>>> import numpy as np
>>> import numpy.linalg as la
>>> np.set_printoptions(precision=2, suppress=True, linewidth=100, sign=" ")
>>> E = np.loadtxt("x.csv", delimiter=",")
>>> print(E)
[[-3.  0. -1.  0.  0.]
 [-1. -2.  2.  0.  0.]
 [ 0.  3.  1.  0.  0.]
 [ 0.  0.  0.  2.  3.]
 [ 0.  0.  0.  0. -2.]]
>>> q, V = la.qr(E[:, :1])[0], la.qr(E[:, 1:])[0]
>>> s = la.svd(q.T @ V, compute_uv=False)
>>> round(la.norm(q @ q.T - V @ V.T, 2), 2)
np.float64(1.0)
>>> (s > 0.9).sum()
np.int64(0)
>>> print(np.degrees(np.arccos(s.clip(0, 1))))
[ 76.66]
>>> feats = np.load("data.npy")
>>> feats
array([[-0.4,  0.1,  0.6,  0.8, -0.9, -0.4, -0.1, -0.1, -0.2],
       [-0.2,  1.4,  1.1,  1.3,  0.3, -1.5, -1.8,  0.6,  1. ],
       [ 0.4,  1.7, -0.3,  0.3,  0.4, -0.4,  0.5, -1.6, -1.6],
       [-0.9, -1.2, -1.2,  0.3,  0.6, -0.8, -0.2, -0.5, -1.5],
       [ 0.3, -1. ,  0.4,  0.5, -0.4, -1. ,  0. , -1.3, -0.4],
       [ 2. ,  0.3, -1.2, -0.7,  1.4, -0.6,  1. ,  0.5,  1.5],
       [ 0. ,  0.5, -0.2, -0.2,  0.6, -0.8,  1.2, -1.1, -0.1],
       [ 0.8, -0.7,  0.6,  0.4, -0.9,  0. , -0.7,  0.1, -0.5],
       [ 0.5,  2. , -0.3, -1.2,  1.3,  0. , -0.4,  0.7, -1. ],
       [-2.3, -0.4,  2.4,  0.6, -1.2,  1.4, -0.8,  0.1,  0.3],
       [ 0.3,  0.3, -0.5,  1.9,  0.6, -1.6,  0.5,  0.5,  0.8],
       [ 0.9, -2.3,  1.3,  0.1,  1.7,  0.7, -0.4, -0.9, -1.2],
       [ 2.2, -0.9,  0.7,  0.2,  0.3, -2.4,  1.7, -0.2, -0.7],
       [-0.2, -1.8,  1.8, -1.5, -0.3,  0.2, -0.7, -2. ,  0.6],
       [ 2. , -1.8,  0.8,  0.4,  0.7,  2.1,  0. ,  1. , -1.3],
       [-1. ,  0.1,  2.4, -0.4,  0.5, -1.4, -1. , -0.3,  0.7],
       [ 0.1, -2. , -0.9, -1.5,  2.2, -0.9, -1. ,  1.8, -0.7],
       [ 0.2,  0.4,  0.4, -0.3, -1. ,  1.2,  0.6,  2.6, -0.7],
       [ 0.5, -0.2,  0.9,  1.6,  0.8,  0.1,  0. , -0.3,  1.2],
       [ 1.2, -0.4, -0.8,  0.4,  0.7,  1.4, -0.1, -0.3,  0.6],
       [ 0.8,  0.7, -1.1, -1.1, -0.1, -0.3, -0.4, -1.6, -2.2],
       [-0.9,  1.1, -0.2, -0.2, -1. , -0.1,  0.4, -0.1,  0. ],
       [ 0.1,  0.1, -1.2, -0.3,  0.6, -0.8,  0.7, -0.4, -0.4],
       [-0.8, -1.2, -0.4, -0.8,  0.7, -0.5, -2. ,  1.6, -0.2],
       [ 1.1, -0.5,  0.9, -0.8, -0.7, -0.5,  0.2, -1.3, -0.8],
       [ 0.1, -0.9,  1.6, -0.7, -0.4, -1.3,  0. ,  1.7, -0.3],
       [ 1.5,  0.3, -1.5,  1.4,  0.3,  3. ,  0.5,  0.6,  0.2],
       [ 0.3,  1.9,  0.1,  2.3,  0.6, -0.4,  1.2, -0.5,  0.3],
       [-2.7, -5.4, -3.6,  0. , -2.1,  0.6, -3.6,  1.2,  1.2],
       [ 0.4, -1.5,  2. ,  1.6,  0. ,  0.5,  1.2, -0.8,  0.2],
       [ 0.6, -0.8,  1.5, -1.4,  0. ,  0.3, -1.4, -0.4,  0.1]])
>>> t = np.radians(72)
>>> r_ = np.eye(9)
>>> r_[1, 1] = r_[6, 6] = np.cos(t)
>>> r_[1, 6], r_[6, 1] = -np.sin(t), np.sin(t)
>>> r_
array([[ 1.  ,  0.  ,  0.  ,  0.  ,  0.  ,  0.  ,  0.  ,  0.  ,  0.  ],
       [ 0.  ,  0.31,  0.  ,  0.  ,  0.  ,  0.  , -0.95,  0.  ,  0.  ],
       [ 0.  ,  0.  ,  1.  ,  0.  ,  0.  ,  0.  ,  0.  ,  0.  ,  0.  ],
       [ 0.  ,  0.  ,  0.  ,  1.  ,  0.  ,  0.  ,  0.  ,  0.  ,  0.  ],
       [ 0.  ,  0.  ,  0.  ,  0.  ,  1.  ,  0.  ,  0.  ,  0.  ,  0.  ],
       [ 0.  ,  0.  ,  0.  ,  0.  ,  0.  ,  1.  ,  0.  ,  0.  ,  0.  ],
       [ 0.  ,  0.95,  0.  ,  0.  ,  0.  ,  0.  ,  0.31,  0.  ,  0.  ],
       [ 0.  ,  0.  ,  0.  ,  0.  ,  0.  ,  0.  ,  0.  ,  1.  ,  0.  ],
       [ 0.  ,  0.  ,  0.  ,  0.  ,  0.  ,  0.  ,  0.  ,  0.  ,  1.  ]])
>>> M2 = feats @ r_.T
>>> np.allclose(la.norm(feats, axis=1), la.norm(M2, axis=1))
True
>>> np.allclose(feats @ feats.T, M2 @ M2.T)
True
>>> round(la.det(r_), 2), round(float(np.trace(r_)), 2)
(np.float64(1.0), 7.62)
>>> np.abs(M2 - feats).max(axis=0)
array([ 0.  ,  7.16,  0.  ,  0.  ,  0.  ,  0.  ,  2.65,  0.  ,  0.  ])
>>> la.svd(feats, compute_uv=False), la.svd(M2, compute_uv=False)
(array([ 10.07,   7.37,   6.96,   6.55,   5.71,   5.63,   4.24,   3.9 ,   3.09]), array([ 10.07,   7.37,   6.96,   6.55,   5.71,   5.63,   4.24,   3.9 ,   3.09]))
